$ python -q
>>> import numpy as np
>>> from numpy import linalg as LA
>>> np.set_printoptions(precision=1, suppress=True, linewidth=120)
>>> W0 = np.diag(np.array([0, 2, -2, 0, 2, 1, 2]))
>>> W0
array([[ 0,  0,  0,  0,  0,  0,  0],
       [ 0,  2,  0,  0,  0,  0,  0],
       [ 0,  0, -2,  0,  0,  0,  0],
       [ 0,  0,  0,  0,  0,  0,  0],
       [ 0,  0,  0,  0,  2,  0,  0],
       [ 0,  0,  0,  0,  0,  1,  0],
       [ 0,  0,  0,  0,  0,  0,  2]])
>>> # 7 blocks once reordered
>>> rank = LA.matrix_rank(W0)
>>> rank
np.int64(5)
>>> ns = LA.svd(W0)[2][rank:].T
>>> [int(LA.matrix_rank(W0[:, :j + 1])) for j in range(7)]
[0, 1, 2, 2, 3, 4, 5]
>>> np.allclose(W0 @ ns, 0)
True
>>> LA.matrix_rank(W0.T @ W0), LA.matrix_rank(W0 @ W0.T)
(np.int64(5), np.int64(5))
>>> W0.T @ W0
array([[0, 0, 0, 0, 0, 0, 0],
       [0, 4, 0, 0, 0, 0, 0],
       [0, 0, 4, 0, 0, 0, 0],
       [0, 0, 0, 0, 0, 0, 0],
       [0, 0, 0, 0, 4, 0, 0],
       [0, 0, 0, 0, 0, 1, 0],
       [0, 0, 0, 0, 0, 0, 4]])
>>> W0[:, 4] @ W0[:, 1]
np.int64(0)
>>> LA.pinv(W0)
array([[ 0. ,  0. ,  0. ,  0. ,  0. ,  0. ,  0. ],
       [ 0. ,  0.5,  0. ,  0. ,  0. ,  0. ,  0. ],
       [ 0. ,  0. , -0.5,  0. ,  0. ,  0. ,  0. ],
       [ 0. ,  0. ,  0. ,  0. ,  0. ,  0. ,  0. ],
       [ 0. ,  0. ,  0. ,  0. ,  0.5,  0. ,  0. ],
       [ 0. ,  0. ,  0. ,  0. ,  0. ,  1. ,  0. ],
       [ 0. ,  0. ,  0. ,  0. ,  0. ,  0. ,  0.5]])
>>> np.prod(np.diag(W0)), round(LA.det(W0), 1)
(np.int64(0), np.float64(0.0))
>>> try:
...     LA.inv(W0)
... except LA.LinAlgError as e:
...     print(repr(e))
... 
LinAlgError('Singular matrix')
>>> r0 = np.array([0, 4])
>>> np.cross(W0[4, :3], W0[2, :3])
array([0, 0, 0])
>>> np.correlate(W0[4], W0[2], "full")
array([ 0,  0,  0,  0,  0,  0,  0,  0, -4,  0,  0,  0,  0])
>>> np.array([np.convolve(row, r0, "same") for row in W0])
array([[ 0,  0,  0,  0,  0,  0,  0],
       [ 0,  0,  8,  0,  0,  0,  0],
       [ 0,  0,  0, -8,  0,  0,  0],
       [ 0,  0,  0,  0,  0,  0,  0],
       [ 0,  0,  0,  0,  0,  8,  0],
       [ 0,  0,  0,  0,  0,  0,  4],
       [ 0,  0,  0,  0,  0,  0,  0]])
>>> E = np.load("run0.npy")
>>> E
array([[1. , 0.7, 0.5, 0.3, 0.2, 0.2, 0.1],
       [0.7, 1. , 0.7, 0.5, 0.3, 0.2, 0.2],
       [0.5, 0.7, 1. , 0.7, 0.5, 0.3, 0.2],
       [0.3, 0.5, 0.7, 1. , 0.7, 0.5, 0.3],
       [0.2, 0.3, 0.5, 0.7, 1. , 0.7, 0.5],
       [0.2, 0.2, 0.3, 0.5, 0.7, 1. , 0.7],
       [0.1, 0.2, 0.2, 0.3, 0.5, 0.7, 1. ]])
>>> x0 = np.array([0, 1, 0, 2, 1, 0, -1])
>>> E * x0
array([[ 0. ,  0.7,  0. ,  0.6,  0.2,  0. , -0.1],
       [ 0. ,  1. ,  0. ,  1. ,  0.3,  0. , -0.2],
       [ 0. ,  0.7,  0. ,  1.4,  0.5,  0. , -0.2],
       [ 0. ,  0.5,  0. ,  2. ,  0.7,  0. , -0.3],
       [ 0. ,  0.3,  0. ,  1.4,  1. ,  0. , -0.5],
       [ 0. ,  0.2,  0. ,  1. ,  0.7,  0. , -0.7],
       [ 0. ,  0.2,  0. ,  0.6,  0.5,  0. , -1. ]])
>>> np.einsum("ij,j->i", E, x0)
array([1.4, 2.1, 2.4, 2.9, 2.2, 1.2, 0.3])
>>> E @ x0
array([1.4, 2.1, 2.4, 2.9, 2.2, 1.2, 0.3])
>>> E @ np.ones(7)
array([3. , 3.6, 3.9, 4. , 3.9, 3.6, 3. ])
>>> (E @ x0).argmax()
np.int64(3)
>>> ev, evecs = LA.eigvalsh(E)
Traceback (most recent call last):
  File "<python-input-29>", line 1, in <module>
    ev, evecs = LA.eigvalsh(E)
    ^^^^^^^^^
ValueError: too many values to unpack (expected 2)
>>> ev, evecs = LA.eigh(E)
>>> ev
array([0.2, 0.2, 0.2, 0.4, 0.8, 1.6, 3.6])
>>> np.round(LA.eigvalsh(E @ E), 1) + 0
array([ 0. ,  0. ,  0. ,  0.2,  0.6,  2.5, 13.1])
>>> np.round(ev.sum(), 1), np.trace(E)
(np.float64(7.0), np.float64(7.0))
>>> LA.eigvalsh(E + 3 * np.eye(7))
array([3.2, 3.2, 3.2, 3.4, 3.8, 4.6, 6.6])
>>> np.round(evecs.T @ evecs, 1) + 0
array([[1., 0., 0., 0., 0., 0., 0.],
       [0., 1., 0., 0., 0., 0., 0.],
       [0., 0., 1., 0., 0., 0., 0.],
       [0., 0., 0., 1., 0., 0., 0.],
       [0., 0., 0., 0., 1., 0., 0.],
       [0., 0., 0., 0., 0., 1., 0.],
       [0., 0., 0., 0., 0., 0., 1.]])
>>> np.abs(evecs[:, -1]).round(6).argmax()
np.int64(3)
>>> Q, R = LA.qr(E)
>>> np.allclose(R.T @ R, E.T @ E)
True
>>> R
array([[-1.4, -1.5, -1.4, -1.1, -0.9, -0.8, -0.6],
       [ 0. , -0.5, -0.7, -0.8, -0.7, -0.5, -0.5],
       [ 0. ,  0. , -0.5, -0.7, -0.8, -0.6, -0.4],
       [ 0. ,  0. ,  0. , -0.5, -0.7, -0.8, -0.6],
       [ 0. ,  0. ,  0. ,  0. , -0.5, -0.6, -0.7],
       [ 0. ,  0. ,  0. ,  0. ,  0. , -0.4, -0.5],
       [ 0. ,  0. ,  0. ,  0. ,  0. ,  0. ,  0.4]])
>>> ev, evecs = LA.eigh(E)
>>> x0 = np.array([2, 1, 3, 3, 0, 0, 0])
>>> (np.sign(evecs[:, -1].round(6)) == np.sign(evecs[0, -1].round(6))).astype(int)
array([1, 1, 1, 1, 1, 1, 1])
>>> LA.eigvalsh(E[1:, 1:])
array([0.2, 0.2, 0.3, 0.6, 1.3, 3.4])
>>> left, s, VT = LA.svd(W0)
>>> evecs = VT[:(s > 1e-8).sum()]
>>> rng = np.random.default_rng(9001)
>>> x0 = W0[3] + 2 * W0[6] + rng.integers(2) * np.eye(7)[6]
>>> x0
array([0., 0., 0., 0., 0., 0., 4.])
>>> LA.matrix_rank(np.vstack([W0, x0]))
np.int64(5)
>>> np.diag(evecs.T @ evecs)
array([0., 1., 1., 0., 1., 1., 1.])
